$ python -q
>>> import numpy as np
>>> from numpy import linalg as LA
>>> np.set_printoptions(precision=1, suppress=True, linewidth=200, sign=" ")
>>> rd = lambda a: np.round(a, 1) + 0
>>> F = np.array([[-3.0, 1.0, 0.0, 0.0, 0.0, 0.0, 0.0],
...     [0.0, -3.0, 1.0, 0.0, 0.0, 0.0, 0.0],
...     [0.0, 0.0, -3.0, 1.0, 0.0, 0.0, 0.0],
...     [0.0, 0.0, 0.0, -3.0, 1.0, 0.0, 0.0],
...     [0.0, 0.0, 0.0, 0.0, -3.0, 1.0, 0.0],
...     [0.0, 0.0, 0.0, 0.0, 0.0, -3.0, 1.0],
...     [0.0, 0.0, 0.0, 0.0, 0.0, 0.0, -3.0]])
>>> print(F)
[[-3.  1.  0.  0.  0.  0.  0.]
 [ 0. -3.  1.  0.  0.  0.  0.]
 [ 0.  0. -3.  1.  0.  0.  0.]
 [ 0.  0.  0. -3.  1.  0.  0.]
 [ 0.  0.  0.  0. -3.  1.  0.]
 [ 0.  0.  0.  0.  0. -3.  1.]
 [ 0.  0.  0.  0.  0.  0. -3.]]
>>> # triangular: eigenvalues sit on the diagonal
>>> x = np.array([1, 2, 2, 5, 1, 5, 4])
>>> print(F * x)
[[ -3.   2.   0.   0.   0.   0.   0.]
 [  0.  -6.   2.   0.   0.   0.   0.]
 [  0.   0.  -6.   5.   0.   0.   0.]
 [  0.   0.   0. -15.   1.   0.   0.]
 [  0.   0.   0.   0.  -3.   5.   0.]
 [  0.   0.   0.   0.   0. -15.   4.]
 [  0.   0.   0.   0.   0.   0. -12.]]
>>> print((F * x).sum(axis=1))
[ -1.  -4.  -1. -14.   2. -11. -12.]
>>> print(np.sign((F @ x).round(6)))
[-1. -1. -1. -1.  1. -1. -1.]
>>> J = 0.7 ** np.abs(np.subtract.outer(np.arange(4), np.arange(4)))
>>> print(rd(J))
[[ 1.   0.7  0.5  0.3]
 [ 0.7  1.   0.7  0.5]
 [ 0.5  0.7  1.   0.7]
 [ 0.3  0.5  0.7  1. ]]
>>> ev, V = LA.eigvalsh(J)
Traceback (most recent call last):
  File "<python-input-13>", line 1, in <module>
    ev, V = LA.eigvalsh(J)
    ^^^^^
ValueError: too many values to unpack (expected 2)
>>> ev, V = LA.eigh(J)
>>> print(rd(LA.svd(J, compute_uv=False)))
[ 2.7  0.8  0.3  0.2]
>>> print((ev > 1e-8).sum(), (ev < -1e-8).sum())
4 0
>>> print(rd(LA.eigvalsh(J @ J)))
[ 0.   0.1  0.6  7.4]
>>> print(rd(LA.eigvalsh(J + -1 * np.eye(4))))
[-0.8 -0.7 -0.2  1.7]
>>> L = LA.cholesky(J)
>>> print(rd(L @ L.T))
[[ 1.   0.7  0.5  0.3]
 [ 0.7  1.   0.7  0.5]
 [ 0.5  0.7  1.   0.7]
 [ 0.3  0.5  0.7  1. ]]
>>> print(rd(L))
[[ 1.   0.   0.   0. ]
 [ 0.7  0.7  0.   0. ]
 [ 0.5  0.5  0.7  0. ]
 [ 0.3  0.3  0.5  0.7]]
>>> print(rd(J / np.sqrt(np.outer(np.diag(J), np.diag(J)))))
[[ 1.   0.7  0.5  0.3]
 [ 0.7  1.   0.7  0.5]
 [ 0.5  0.7  1.   0.7]
 [ 0.3  0.5  0.7  1. ]]
>>> Uu, s, Vt = LA.svd(J, full_matrices=False)
>>> print(rd(s / s[0]))
[ 1.   0.3  0.1  0.1]
>>> print(np.abs(Uu[:, 0]).round(6).argmax())
1
>>> print(rd(Vt @ Vt.T))
[[ 1.  0.  0.  0.]
 [ 0.  1.  0.  0.]
 [ 0.  0.  1.  0.]
 [ 0.  0.  0.  1.]]
>>> C2 = J.T @ J
>>> print(np.allclose(C2, C2.T))
True
>>> print(rd(C2))
[[ 1.8  1.9  1.7  1.4]
 [ 1.9  2.2  2.1  1.7]
 [ 1.7  2.1  2.2  1.9]
 [ 1.4  1.7  1.9  1.8]]
>>> print((J @ J.T).shape)
(4, 4)
>>> Y = J / LA.norm(J, axis=1, keepdims=True)
>>> C2 = Y @ Y.T
>>> print(np.argwhere(np.triu(np.abs(C2) > 0.95, 1)))
[]
>>> print(rd(np.degrees(np.arccos(np.clip(C2[1, 0], -1, 1)))))
19.3
>>> data = np.array([[0, 2], [0, 2], [0, -1], [-3, 0], [2, -1], [-3, 3], [3, 2]])
>>> data[:, 0] = -2 * data[:, 1]
>>> print(data)
[[-4  2]
 [-4  2]
 [ 2 -1]
 [ 0  0]
 [ 2 -1]
 [-6  3]
 [-4  2]]
>>> # row 1 repeats row 0
>>> Uu, s, Vt = LA.svd(data)
>>> print(np.argmax(s[:-1] / (s[1:] + 1e-6)) + 1)
1
>>> print(rd(s))
[ 10.7   0. ]
>>> Y = Uu[:, :1] @ np.diag(s[:1]) @ Vt[:1]
>>> print(rd(LA.norm(data - Y, 2)), rd(s[1]))
0.0 0.0
>>> print(LA.matrix_rank(data, rtol=0.05))
1
>>> print(rd(LA.norm(data - Y) / LA.norm(data)))
0.0
>>> print(rd(Y))
[[-4.  2.]
 [-4.  2.]
 [ 2. -1.]
 [ 0.  0.]
 [ 2. -1.]
 [-6.  3.]
 [-4.  2.]]
>>> print(LA.matrix_rank(Y))
1
>>> print(LA.cond(data) > 100)
True
>>> print(np.argsort(-LA.norm(data, axis=0).round(6), kind="stable")[:3])
[ 0  1]
>>> print([round(float(x), 1) for x in LA.svd(data, compute_uv=False)[:3]])
[10.7, 0.0]
>>> Y = data[0, 0] * data[1:] - np.outer(data[1:, 0], data[0])
>>> print(Y)
[[ 0  0]
 [ 0  0]
 [ 0  0]
 [ 0  0]
 [ 0  0]
 [ 0  0]]
>>> print(np.flatnonzero(~Y.round(6).any(axis=1)))
[ 0  1  2  3  4  5]
>>> print(data[:, 0] / data[0, 0])
[ 1.   1.  -0.5 -0.  -0.5  1.5  1. ]
>>> print(LA.matrix_rank(Y), LA.matrix_rank(data))
0 1
>>> mat = np.load("dump.npy")
>>> print(mat)
[[-2.  1.  1.  1.  1.]
 [ 1. -2.  1.  1.  1.]
 [ 1.  1. -2.  1.  1.]
 [ 1.  1.  1. -2.  1.]
 [ 1.  1.  1.  1. -2.]]
>>> # equal to its transpose
>>> print(np.kron(np.eye(2, dtype=int), mat))
[[-2.  1.  1.  1.  1. -0.  0.  0.  0.  0.]
 [ 1. -2.  1.  1.  1.  0. -0.  0.  0.  0.]
 [ 1.  1. -2.  1.  1.  0.  0. -0.  0.  0.]
 [ 1.  1.  1. -2.  1.  0.  0.  0. -0.  0.]
 [ 1.  1.  1.  1. -2.  0.  0.  0.  0. -0.]
 [-0.  0.  0.  0.  0. -2.  1.  1.  1.  1.]
 [ 0. -0.  0.  0.  0.  1. -2.  1.  1.  1.]
 [ 0.  0. -0.  0.  0.  1.  1. -2.  1.  1.]
 [ 0.  0.  0. -0.  0.  1.  1.  1. -2.  1.]
 [ 0.  0.  0.  0. -0.  1.  1.  1.  1. -2.]]
>>> print(rd(LA.det(2 * mat)), rd(LA.det(mat)))
5184.0 162.0
>>> print(np.einsum("ii->", mat))
-10.0
>>> print(rd(LA.det(mat.T)))
162.0
>>> feats = np.load("a.npy")
>>> print(feats)
[[ 5.  4.  0.  0.  4.  4.]
 [ 4.  5.  0.  0.  4.  4.]
 [ 0.  0.  5.  4.  0.  0.]
 [ 0.  0.  4.  5.  0.  0.]
 [ 4.  4.  0.  0.  5.  4.]
 [ 4.  4.  0.  0.  4.  5.]]
>>> # equal to its transpose
>>> x = np.array([1, 2, 0, 1, 1, 0])
>>> rhs = feats @ x
>>> print(rhs)
[ 17.  18.   4.   5.  17.  16.]
>>> print(rd(LA.solve(feats, 3 * rhs)))
[ 3.  6.  0.  3.  3.  0.]
>>> print(rd(LA.solve(feats, rhs)))
[ 1.  2.  0.  1.  1.  0.]
>>> print(rd(np.sort(LA.eigvals(F))))
[-3. -3. -3. -3. -3. -3. -3.]
>>> print([int(LA.matrix_rank(LA.matrix_power(F, p))) for p in range(1, 8)])
[7, 7, 7, 7, 7, 7, 7]
>>> print(F @ F)
[[ 9. -6.  1.  0.  0.  0.  0.]
 [ 0.  9. -6.  1.  0.  0.  0.]
 [ 0.  0.  9. -6.  1.  0.  0.]
 [ 0.  0.  0.  9. -6.  1.  0.]
 [ 0.  0.  0.  0.  9. -6.  1.]
 [ 0.  0.  0.  0.  0.  9. -6.]
 [ 0.  0.  0.  0.  0.  0.  9.]]
>>> Uu, s, Vt = LA.svd(feats, full_matrices=False)
>>> print(rd(np.cumsum(s ** 2) / np.sum(s ** 2)))
[ 0.8  1.   1.   1.   1.   1. ]
>>> print(rd(s))
[ 17.   9.   1.   1.   1.   1.]
>>> print(rd(np.abs(Vt[0])))
[ 0.5  0.5  0.   0.   0.5  0.5]
>>> print(rd(Vt @ Vt.T))
[[ 1.  0.  0.  0.  0.  0.]
 [ 0.  1.  0.  0.  0.  0.]
 [ 0.  0.  1.  0.  0.  0.]
 [ 0.  0.  0.  1.  0.  0.]
 [ 0.  0.  0.  0.  1.  0.]
 [ 0.  0.  0.  0.  0.  1.]]
>>> print(rd(np.sqrt((s ** 2).sum())), rd(LA.norm(feats)))
19.3 19.3
>>> m1 = np.array([[-6.5, -8.2, -0.4],
...     [-7.8, -8.9, -1.0],
...     [-5.1, -9.6, -1.9],
...     [-6.4, -9.6, -0.2],
...     [-7.2, -8.3, -0.1],
...     [-6.2, -9.9, 0.8],
...     [-6.3, -7.0, -0.7],
...     [-5.0, -9.1, 0.8],
...     [-6.4, -8.9, 0.3],
...     [-5.6, -11.5, 0.2],
...     [-7.4, -8.8, -2.2],
...     [-5.8, -10.3, 0.4],
...     [-4.9, -10.0, -0.4],
...     [-5.5, -7.2, 0.1],
...     [-7.4, -7.8, -1.2],
...     [-7.0, -8.5, -1.4]])
>>> print(m1)
[[ -6.5  -8.2  -0.4]
 [ -7.8  -8.9  -1. ]
 [ -5.1  -9.6  -1.9]
 [ -6.4  -9.6  -0.2]
 [ -7.2  -8.3  -0.1]
 [ -6.2  -9.9   0.8]
 [ -6.3  -7.   -0.7]
 [ -5.   -9.1   0.8]
 [ -6.4  -8.9   0.3]
 [ -5.6 -11.5   0.2]
 [ -7.4  -8.8  -2.2]
 [ -5.8 -10.3   0.4]
 [ -4.9 -10.   -0.4]
 [ -5.5  -7.2   0.1]
 [ -7.4  -7.8  -1.2]
 [ -7.   -8.5  -1.4]]
>>> w1 = np.array([[0, 3, -1, 2], [-3, -2, 0, -3], [0, 2, -2, -3]])
>>> c = np.array([-4, -6, 7, 9])
>>> H = np.maximum(m1 @ w1 + c, 0)
>>> print((H > 0).astype(int))
[[ 1  0  1  1]
 [ 1  0  1  1]
 [ 1  0  1  1]
 [ 1  0  1  1]
 [ 1  0  1  1]
 [ 1  0  1  1]
 [ 1  0  1  1]
 [ 1  0  1  1]
 [ 1  0  1  1]
 [ 1  1  1  1]
 [ 1  0  1  1]
 [ 1  0  1  1]
 [ 1  0  1  1]
 [ 1  0  1  1]
 [ 1  0  1  1]
 [ 1  0  1  1]]
>>> basis = np.array([[1, 1, 1], [0, 1, 0], [0, 1, 1], [0, 0, 1]])
>>> print(w1 @ basis)
[[ 0  2  1]
 [-3 -5 -6]
 [ 0  0 -5]]
>>> M = np.loadtxt("x.csv", delimiter=",")
>>> print(M)
[[ 0.  2.  0.  0.]
 [ 2.  0.  0.  0.]
 [ 0.  0.  0.  2.]
 [ 0.  0.  2.  0.]]
>>> # splits into 2 blocks
>>> print(rd(np.sort(np.abs(LA.eigvals(M)))))
[ 2.  2.  2.  2.]
>>> print(np.trace(M))
0.0
>>> LA.determinant(M)
Traceback (most recent call last):
  File "<python-input-93>", line 1, in <module>
    LA.determinant(M)
    ^^^^^^^^^^^^^^
AttributeError: module 'numpy.linalg' has no attribute 'determinant'
>>> print(np.allclose(M @ M.T, M.T @ M))
True
>>> print(rd(np.abs(LA.eigvals(M)).max()))
2.0
>>> M.inv()
Traceback (most recent call last):
  File "<python-input-96>", line 1, in <module>
    M.inv()
    ^^^^^
AttributeError: 'numpy.ndarray' object has no attribute 'inv'
>>> print((M + M.T) / 2)
[[ 0.  2.  0.  0.]
 [ 2.  0.  0.  0.]
 [ 0.  0.  0.  2.]
 [ 0.  0.  2.  0.]]
>>> rng = np.random.default_rng(527)
>>> idx = rng.permutation(4)
>>> print(idx)
[ 2  1  3  0]
>>> Y = M[idx][:, idx]
>>> print(Y)
[[ 0.  0.  2.  0.]
 [ 0.  0.  0.  2.]
 [ 2.  0.  0.  0.]
 [ 0.  2.  0.  0.]]
>>> ev, V = LA.eigvalsh(M)
Traceback (most recent call last):
  File "<python-input-103>", line 1, in <module>
    ev, V = LA.eigvalsh(M)
    ^^^^^
ValueError: too many values to unpack (expected 2)
>>> ev, V = LA.eigh(M)
>>> print(rd(V.T @ M @ V))
[[-2.  0.  0.  0.]
 [ 0. -2.  0.  0.]
 [ 0.  0.  2.  0.]
 [ 0.  0.  0.  2.]]
>>> print((ev > 1e-8).sum(), (ev < -1e-8).sum())
2 2
>>> print(rd(V.T @ V))
[[ 1.  0.  0.  0.]
 [ 0.  1.  0.  0.]
 [ 0.  0.  1.  0.]
 [ 0.  0.  0.  1.]]
>>> print(ev.sum(), np.trace(M))
0.0 0.0
>>> print(rd(V @ np.diag(ev) @ V.T))
[[ 0.  2.  0.  0.]
 [ 2.  0.  0.  0.]
 [ 0.  0.  0.  2.]
 [ 0.  0.  2.  0.]]
